% python3 -q
>>> import numpy as np
>>> np.set_printoptions(precision=1, suppress=True, linewidth=100, floatmode="fixed")
>>> tidy = lambda a: np.round(a, 1) + 0
>>> arr = np.array([[0, 0, 0, 1, 0, 0],
...     [0, 0, 0, 0, 0, 1],
...     [0, 0, 0, 0, 1, 0],
...     [0, 1, 0, 0, 0, 0],
...     [1, 0, 0, 0, 0, 0],
...     [0, 0, 1, 0, 0, 0]])
>>> f = np.array([-3, 0, -3, 5, -5, 0])
>>> B = arr + np.outer(f, np.eye(6)[0])
>>> tidy(np.linalg.det(B) / np.linalg.det(arr)), tidy(1 + np.linalg.solve(arr, f)[0])
(np.float64(-4.0), np.float64(-4.0))
>>> np.linalg.matrix_rank(np.linalg.inv(B) - np.linalg.inv(arr), tol=1e-8)
np.int64(1)
>>> cov = arr.T @ arr
>>> tidy(np.linalg.svd(arr, compute_uv=False) ** 2)
array([1.0, 1.0, 1.0, 1.0, 1.0, 1.0])
>>> (arr @ arr.T).shape
(6, 6)
>>> np.linalg.matrix_rank(cov)
np.int64(6)
>>> np.diag(cov)
array([1, 1, 1, 1, 1, 1])
>>> np.allclose(cov, cov.T)
True
>>> rng = np.random.default_rng(335)
>>> idx = rng.permutation(6)
>>> idx
array([5, 4, 2, 0, 1, 3])
>>> B = arr[idx][:, idx]
>>> B
array([[0, 0, 1, 0, 0, 0],
       [0, 0, 0, 1, 0, 0],
       [0, 1, 0, 0, 0, 0],
       [0, 0, 0, 0, 0, 1],
       [1, 0, 0, 0, 0, 0],
       [0, 0, 0, 0, 1, 0]])
>>> cent = np.array([[3, 0, 1, -2, 1], [-1, -2, 2, 2, -3]])
>>> data = rng.normal(size=(32, 2)) @ cent + np.array([-7, -7, -6, -2, 3])
>>> tidy(data)
array([[ -8.2,  -9.4,  -3.6,   0.5,  -0.7],
       [ -9.2,  -4.3,  -9.8,  -2.3,   5.8],
       [ -8.7,  -8.9,  -4.4,   0.4,  -0.1],
       [ -2.3,  -6.0,  -5.6,  -5.8,   5.9],
       [-11.4, -11.2,  -2.6,   3.8,  -4.1],
       [ -7.7,  -9.1,  -3.8,  -0.1,   0.0],
       [ -5.6,  -5.9,  -6.8,  -3.7,   4.9],
       [ -8.2,  -9.8,  -3.1,   0.7,  -1.1],
       [ -6.5,  -7.8,  -4.9,  -1.8,   2.1],
       [ -8.7,  -4.4,  -9.6,  -2.6,   5.9],
       [ -5.4,  -4.8,  -8.0,  -4.5,   6.4],
       [ -1.8,  -5.5,  -6.0,  -6.4,   6.7],
       [ -4.6,  -5.4,  -7.1,  -4.7,   6.0],
       [ -7.2,  -7.0,  -6.1,  -1.9,   2.9],
       [ -5.4,  -6.3,  -6.3,  -3.5,   4.5],
       [ -7.2,  -8.8,  -4.0,  -0.7,   0.6],
       [ -7.9, -10.4,  -2.3,   0.9,  -1.9],
       [ -7.8,  -7.9,  -5.3,  -0.9,   1.6],
       [ -5.9,  -5.5,  -7.4,  -3.7,   5.4],
       [ -7.4, -10.3,  -2.3,   0.4,  -1.5],
       [-12.6,  -4.8, -10.4,   0.3,   4.1],
       [ -7.4,  -6.2,  -7.1,  -2.3,   4.0],
       [ -8.9,  -9.6,  -3.6,   1.0,  -1.1],
       [ -7.3,  -7.3,  -5.7,  -1.6,   2.5],
       [ -6.1,  -6.7,  -6.0,  -2.8,   3.7],
       [ -1.0,  -8.9,  -1.8,  -4.7,   2.4],
       [ -9.6,  -6.5,  -7.4,  -0.6,   2.8],
       [ -7.5,  -6.5,  -6.7,  -2.0,   3.5],
       [ -5.3,  -3.9,  -9.0,  -5.2,   7.7],
       [ -8.1, -10.1,  -2.8,   0.8,  -1.5],
       [ -3.1,  -7.8,  -3.8,  -4.1,   3.3],
       [ -6.6,  -5.1,  -8.1,  -3.5,   5.6]])
>>> w1 = np.array([[0, -2, -1, -3, -3, 3],
...     [-2, 1, -3, -3, -2, 2],
...     [-1, -2, -2, 2, 0, 2],
...     [3, 2, -3, -1, -3, -1],
...     [-2, 3, -2, 3, 3, 3]])
>>> b = np.array([0, 1, -5, 4, 0, 3])
>>> H = np.maximum(data @ w1 + b, 0)
>>> tidy((H > 0).mean(axis=0))
array([0.7, 1.0, 1.0, 1.0, 1.0, 0.0])
>>> np.linalg.matrix_rank(H)
np.int64(6)
>>> cent = np.array([[-3, 2], [0, 3], [-3, 0], [-1, -3], [2, 1], [-1, 3]])
>>> w1 @ cent
array([[-3,  9],
       [12, 12],
       [ 5, -8],
       [-4,  9],
       [12,  8]])
>>> cent = data[[27, 22]].astype(float)
>>> for _ in range(5):
...     idx = np.linalg.norm(data[:, None] - cent, axis=-1).argmin(axis=1)
...     cent = np.array([data[idx == j].mean(axis=0) for j in range(2)])
... 
>>> idx
array([1, 0, 1, 0, 1, 1, 0, 1, 0, 0, 0, 0, 0, 0, 0, 1, 1, 1, 0, 1, 0, 0, 1, 0, 0, 0, 0, 0, 0, 1, 0,
       0])
>>> np.bincount(idx)
array([21, 11])
>>> Xs = data - data.mean(axis=0)
>>> vecs = np.linalg.svd(Xs)[2][:3]
>>> B = Xs - Xs @ vecs.T @ vecs
>>> np.linalg.norm(B, axis=1).round(6).argmax()
np.int64(0)
>>> tidy(np.diag(vecs.T @ vecs))
array([0.6, 0.9, 0.6, 0.3, 0.5])
>>> tidy(np.linalg.norm(B) / np.linalg.norm(Xs))
np.float64(0.0)
>>> M = np.loadtxt("case19.csv", delimiter=",")
>>> M
array([[  1.0,  -2.0,   0.0,   1.0,   3.0,   1.0,   3.0,   0.0,   2.0],
       [  0.0,  -4.0,  -1.0,   1.0,   4.0,   4.0,   3.0,  -2.0,   0.0],
       [ -2.0,  -6.0,   0.0,  -1.0,   6.0,   7.0,   6.0,   0.0,  -1.0],
       [ -2.0,  -4.0,  -1.0,   0.0,   5.0,   8.0,   6.0,   2.0,   0.0],
       [  0.0,  -5.0,  -4.0,  -3.0,   5.0,   9.0,   3.0,   1.0,  -2.0],
       [ -3.0,  -2.0,  -7.0,  -5.0,   2.0,   8.0,   1.0,   2.0,  -5.0],
       [ -1.0,   1.0,  -9.0,  -6.0,   5.0,  11.0,  -2.0,   3.0,  -3.0],
       [ -3.0,   0.0,  -8.0,  -4.0,   5.0,   9.0,  -3.0,   4.0,  -5.0],
       [ -5.0,   2.0,  -6.0,  -3.0,   4.0,  11.0,   0.0,   7.0,  -7.0],
       [ -2.0,  -1.0,  -8.0,  -5.0,   2.0,   9.0,   1.0,   6.0,  -4.0],
       [  0.0,  -4.0,  -6.0,  -5.0,   2.0,   9.0,   4.0,   3.0,  -6.0],
       [  0.0,  -6.0,  -7.0,  -6.0,  -1.0,   6.0,   1.0,   5.0,  -9.0],
       [ -3.0,  -3.0, -10.0,  -8.0,  -2.0,   3.0,   1.0,   8.0,  -9.0],
       [  0.0,  -2.0, -12.0,  -8.0,  -2.0,   6.0,   4.0,   5.0, -12.0],
       [ -2.0,  -4.0, -11.0,  -6.0,  -4.0,   8.0,   7.0,   7.0, -14.0],
       [ -2.0,  -5.0,  -8.0,  -3.0,  -7.0,  10.0,   7.0,   7.0, -12.0],
       [ -3.0,  -7.0,  -5.0,  -4.0,  -5.0,  13.0,  10.0,   7.0, -11.0],
       [ -5.0,  -6.0,  -8.0,  -5.0,  -4.0,  12.0,   8.0,   7.0, -12.0],
       [ -7.0,  -9.0,  -8.0,  -3.0,  -4.0,  14.0,  10.0,   7.0, -13.0],
       [ -5.0, -11.0,  -8.0,   0.0,  -1.0,  16.0,  10.0,   6.0, -14.0],
       [ -5.0, -14.0,  -6.0,   0.0,   0.0,  15.0,  13.0,   7.0, -13.0],
       [ -7.0, -15.0,  -7.0,  -3.0,   1.0,  14.0,  12.0,   8.0, -12.0],
       [ -7.0, -15.0,  -4.0,  -2.0,   3.0,  14.0,  14.0,   8.0, -13.0],
       [ -5.0, -18.0,  -3.0,  -2.0,   1.0,  14.0,  17.0,   8.0, -12.0],
       [ -4.0, -18.0,  -1.0,  -1.0,   2.0,  11.0,  20.0,   5.0, -10.0],
       [ -5.0, -20.0,  -3.0,   1.0,   2.0,  11.0,  22.0,   7.0, -13.0],
       [ -3.0, -22.0,   0.0,   4.0,   0.0,   9.0,  19.0,   9.0, -16.0],
       [  0.0, -20.0,   3.0,   5.0,   2.0,   6.0,  19.0,  12.0, -15.0],
       [ -2.0, -18.0,   2.0,   6.0,  -1.0,   5.0,  16.0,  15.0, -12.0],
       [ -2.0, -15.0,   2.0,   4.0,   2.0,   7.0,  18.0,  18.0, -13.0],
       [  0.0, -15.0,   0.0,   6.0,   4.0,   4.0,  15.0,  15.0, -15.0],
       [  1.0, -14.0,  -3.0,   7.0,   1.0,   6.0,  12.0,  12.0, -12.0]])
>>> Xs = M - M.mean(axis=0)
>>> vecs = np.linalg.svd(Xs)[2][:1]
>>> B = Xs - Xs @ vecs.T @ vecs
>>> tidy((Xs @ vecs.T).std(axis=0))
array([11.5])
>>> tidy(B.std(axis=0))
array([2.2, 1.6, 3.3, 2.9, 3.2, 3.6, 1.5, 3.0, 3.3])
>>> idx = data[:, 3] > np.median(data[:, 3])
>>> f = data[idx].mean(axis=0) - data[~idx].mean(axis=0)
>>> idx.astype(int)
array([1, 0, 1, 0, 1, 1, 0, 1, 1, 0, 0, 0, 0, 1, 0, 1, 1, 1, 0, 1, 1, 0, 1, 1, 0, 0, 1, 0, 0, 1, 0,
       0])
>>> tidy(f)
array([-3.0, -2.9,  2.3,  3.9, -4.8])
>>> np.argsort(-np.abs(f).round(6), kind="stable")
array([4, 3, 0, 1, 2])
>>> tidy((((data - data.mean(axis=0)) @ f > 0) == idx).mean())
np.float64(1.0)
